In [1]: import numpy as np

In [2]: from numpy import linalg as LA

In [3]: np.set_printoptions(precision=4, suppress=True, linewidth=160, sign=" ")

In [4]: feats = np.loadtxt("test7.csv", delimiter=",")

In [5]: feats
Out[5]: 
array([[-3.,  2.,  1.],
       [ 0.,  0.,  0.],
       [-3.,  2.,  1.],
       [-1., -2., -2.],
       [-2., -2., -3.],
       [ 0.,  0.,  0.],
       [-2., -2., -3.],
       [ 0.,  0.,  0.],
       [-2., -2., -3.],
       [ 0.,  0.,  0.],
       [ 0.,  0.,  0.],
       [ 0.,  0.,  0.],
       [-1., -2., -2.],
       [ 0.,  0.,  0.],
       [ 0.,  0.,  0.],
       [ 0.,  0.,  0.],
       [-2., -2., -3.],
       [ 0.,  0.,  0.],
       [-2., -2., -3.],
       [-1., -2., -2.],
       [ 0.,  0.,  0.],
       [-3.,  2.,  1.],
       [-4.,  0., -1.]])

In [6]: # row 2 repeats row 0

In [7]: U, s, Vt = LA.svd(feats)

In [8]: s
Out[8]: array([ 10.857 ,   7.2588,   0.6593])

In [9]: out = U[:, :2] @ np.diag(s[:2]) @ Vt[:2]

In [10]: out.round(4) + 0
Out[10]: 
array([[-3.006 ,  1.982 ,  1.0173],
       [ 0.    ,  0.    ,  0.    ],
       [-3.006 ,  1.982 ,  1.0173],
       [-0.9334, -1.8004, -2.1923],
       [-2.0364, -2.1093, -2.8948],
       [ 0.    ,  0.    ,  0.    ],
       [-2.0364, -2.1093, -2.8948],
       [ 0.    ,  0.    ,  0.    ],
       [-2.0364, -2.1093, -2.8948],
       [ 0.    ,  0.    ,  0.    ],
       [ 0.    ,  0.    ,  0.    ],
       [ 0.    ,  0.    ,  0.    ],
       [-0.9334, -1.8004, -2.1923],
       [ 0.    ,  0.    ,  0.    ],
       [ 0.    ,  0.    ,  0.    ],
       [ 0.    ,  0.    ,  0.    ],
       [-2.0364, -2.1093, -2.8948],
       [ 0.    ,  0.    ,  0.    ],
       [-2.0364, -2.1093, -2.8948],
       [-0.9334, -1.8004, -2.1923],
       [ 0.    ,  0.    ,  0.    ],
       [-3.006 ,  1.982 ,  1.0173],
       [-3.9394,  0.1817, -1.175 ]])

In [11]: np.round(np.abs(feats - out).max(), 4)
Out[11]: np.float64(0.1996)

In [12]: LA.matrix_rank(out)
Out[12]: np.int64(2)

In [13]: round(LA.norm(feats - out, 2), 4), round(float(s[2]), 4)
Out[13]: (np.float64(0.6593), 0.6593)

In [14]: K = np.array([[3, -3, 1, 1], [0, -1, 0, 4], [0, 0, 4, 2], [0, 0, 0, 2]])

In [15]: x = np.array([-3, 2, 5, 5])

In [16]: h1 = np.maximum(K @ x, 0)

In [17]: K.T @ h1
Out[17]: array([  0, -18, 120, 152])

In [18]: np.flatnonzero(h1 > 1e-9)
Out[18]: array([ 1,  2,  3])

In [19]: np.tanh(K @ x)
Out[19]: array([-0.9999,  1.    ,  1.    ,  1.    ])

In [20]: print(h1)
[  0  18  30  10]

In [21]: data = np.load("sample12.npy")

In [22]: data
Out[22]: 
array([[-4, -3, -2],
       [-4, -3, -2],
       [ 9, -7,  9]])

In [23]: G = data.T @ data

In [24]: (data @ data.T).shape
Out[24]: (3, 3)

In [25]: G
Out[25]: 
array([[113, -39,  97],
       [-39,  67, -51],
       [ 97, -51,  89]])

In [26]: print(np.trace(G), (data ** 2).sum())
269 269

In [27]: np.allclose(G, G.T)
Out[27]: True

In [28]: np.diag(G)
Out[28]: array([ 113,   67,   89])

In [29]: print(np.round(LA.eigvalsh(G)[::-1], 4) + 0)
[ 224.1117   44.8883    0.    ]

In [30]: np.round(LA.svd(data, compute_uv=False) ** 2, 4) + 0
Out[30]: array([ 224.1117,   44.8883,    0.    ])

In [31]: f, g = data[2], data[0]

In [32]: f @ g
Out[32]: np.int64(-33)

In [33]: pr = (f @ g) / (f @ f) * f

In [34]: g - pr
Out[34]: array([-2.5924, -4.0948, -0.5924])

In [35]: LA.matrix_rank(np.outer(f, g))
Out[35]: np.int64(1)

In [36]: pr
Out[36]: array([-1.4076,  1.0948, -1.4076])

In [37]: W0 = np.load("out2.npy")

In [38]: W0
Out[38]: 
array([[ 0,  1,  0],
       [ 1,  0,  0],
       [ 0,  0,  0]])

In [39]: U, s, Vt = LA.svd(W0)

In [40]: np.argmax(s[:-1] / (s[1:] + 1e-6)) + 1
Out[40]: np.int64(2)

In [41]: out = U[:, :2] @ np.diag(s[:2]) @ Vt[:2]

In [42]: np.round(LA.norm(W0 - out, 2), 4), s[2]
Out[42]: (np.float64(0.0), np.float64(0.0))

In [43]: out
Out[43]: 
array([[ 0.,  1.,  0.],
       [ 1.,  0.,  0.],
       [ 0.,  0.,  0.]])

In [44]: np.round(LA.norm(W0 - out) / LA.norm(W0), 4)
Out[44]: np.float64(0.0)

In [45]: LA.matrix_rank(out)
Out[45]: np.int64(2)

In [46]: rng = np.random.default_rng(501)

In [47]: z = rng.permutation(3)

In [48]: z
Out[48]: array([ 1,  2,  0])

In [49]: out = W0[z][:, z]

In [50]: out
Out[50]: 
array([[ 0,  0,  1],
       [ 0,  0,  0],
       [ 1,  0,  0]])

In [51]: np.trace(out)
Out[51]: np.int64(0)

In [52]: U, s, Vt = LA.svd(W0)

In [53]: V = Vt[:(s > 1e-8).sum()]

In [54]: x = W0[1] + -3 * W0[2] + rng.integers(2) * np.eye(3)[2]

In [55]: x
Out[55]: array([ 1.,  0.,  0.])

In [56]: print(LA.matrix_rank(np.vstack([W0, x])))
2

In [57]: print(np.diag(V.T @ V))
[ 1.  1.  0.]

In [58]: np.round(LA.norm(x - V.T @ V @ x), 4)
Out[58]: np.float64(0.0)

In [59]: mat = np.load("arr.npy")

In [60]: mat
Out[60]: 
array([[-0.8066,  0.5812, -0.1083],
       [-0.2933, -0.2344,  0.9268],
       [ 0.5133,  0.7793,  0.3595]])

In [61]: f = np.array([0, 8, 9])

In [62]: out = mat + np.outer(f, np.eye(3)[2])

In [63]: LA.matrix_rank(out - mat)
Out[63]: np.int64(1)

In [64]: out
Out[64]: 
array([[-0.8066,  0.5812, -0.1083],
       [-0.2933, -0.2344,  8.9268],
       [ 0.5133,  0.7793,  9.3595]])

In [65]: proj = np.triu(np.array([[-3, -1, 3], [-1, -1, -2], [-1, 3, 3]]), 1) + np.eye(3)

In [66]: out = proj @ mat @ LA.inv(proj)

In [67]: np.round(LA.det(out), 4)
Out[67]: np.float64(1.0)

In [68]: print(LA.matrix_rank(out))
3

In [69]: x = np.array([-4, -4, 1])

In [70]: y = mat @ x

In [71]: c, lr = np.zeros(3), 1 / LA.norm(mat, 2) ** 2

In [72]: for i in range(60):
    ...:     c -= lr * mat.T @ (mat @ c - y)
    ...:     if i % 10 == 0: print(i, round(LA.norm(mat @ c - y), 4))
    ...: 
0 0.0
10 0.0
20 0.0
30 0.0
40 0.0
50 0.0

In [73]: round(float(LA.cond(mat)), 4)
Out[73]: 1.0

In [74]: c
Out[74]: array([-4., -4.,  1.])

In [75]: M = np.load("case3.npy")

In [76]: M
Out[76]: 
array([[ 0.0131,  1.1299,  0.5436],
       [-0.0026, -1.7018, -0.8372],
       [ 0.0039,  0.1358,  0.0367],
       [-0.0317, -1.3944, -0.6836],
       [-0.0019, -3.5969, -1.7754],
       [ 0.006 ,  4.2557,  2.0947],
       [ 0.0181, -2.0202, -0.9904],
       [-0.0279, -5.7821, -2.8776],
       [ 0.0266, -1.1055, -0.5586],
       [-0.003 ,  1.7319,  0.8697],
       [ 0.0338,  2.5713,  1.2858]])

In [77]: G = np.cov(M, rowvar=False)

In [78]: G
Out[78]: 
array([[ 0.0004,  0.0291,  0.0144],
       [ 0.0291,  8.2498,  4.0848],
       [ 0.0144,  4.0848,  2.0228]])

In [79]: np.median(M, axis=0)
Out[79]: array([ 0.0039, -1.1055, -0.5586])

In [80]: z = rng.permutation(3)

In [81]: z
Out[81]: array([ 2,  0,  1])

In [82]: out = G[z][:, z]

In [83]: out
Out[83]: 
array([[ 2.0228,  0.0144,  4.0848],
       [ 0.0144,  0.0004,  0.0291],
       [ 4.0848,  0.0291,  8.2498]])

In [84]: np.allclose(out, G)
Out[84]: False

In [85]: Xs = (M - M.mean(axis=0)) / M.std(axis=0)

In [86]: Xs.std(axis=0)
Out[86]: array([ 1.,  1.,  1.])

In [87]: c = LA.lstsq(np.delete(Xs, 1, axis=1), Xs[:, 1])[0]

In [88]: round(float(1 - np.var(Xs[:, 1] - np.delete(Xs, 1, axis=1) @ c)), 4)
Out[88]: 0.9999

In [89]: E = np.array([[0, 1, 0], [1, 0, 1], [0, 1, 0]])

In [90]: E
Out[90]: 
array([[ 0,  1,  0],
       [ 1,  0,  1],
       [ 0,  1,  0]])

In [91]: # equal to its transpose

In [92]: evals, V = LA.eigh(E)

In [93]: np.unique(evals.round(6) + 0, return_counts=True)[1]
Out[93]: array([ 1,  1,  1])

In [94]: evals.round(4) + 0
Out[94]: array([-1.4142,  0.    ,  1.4142])
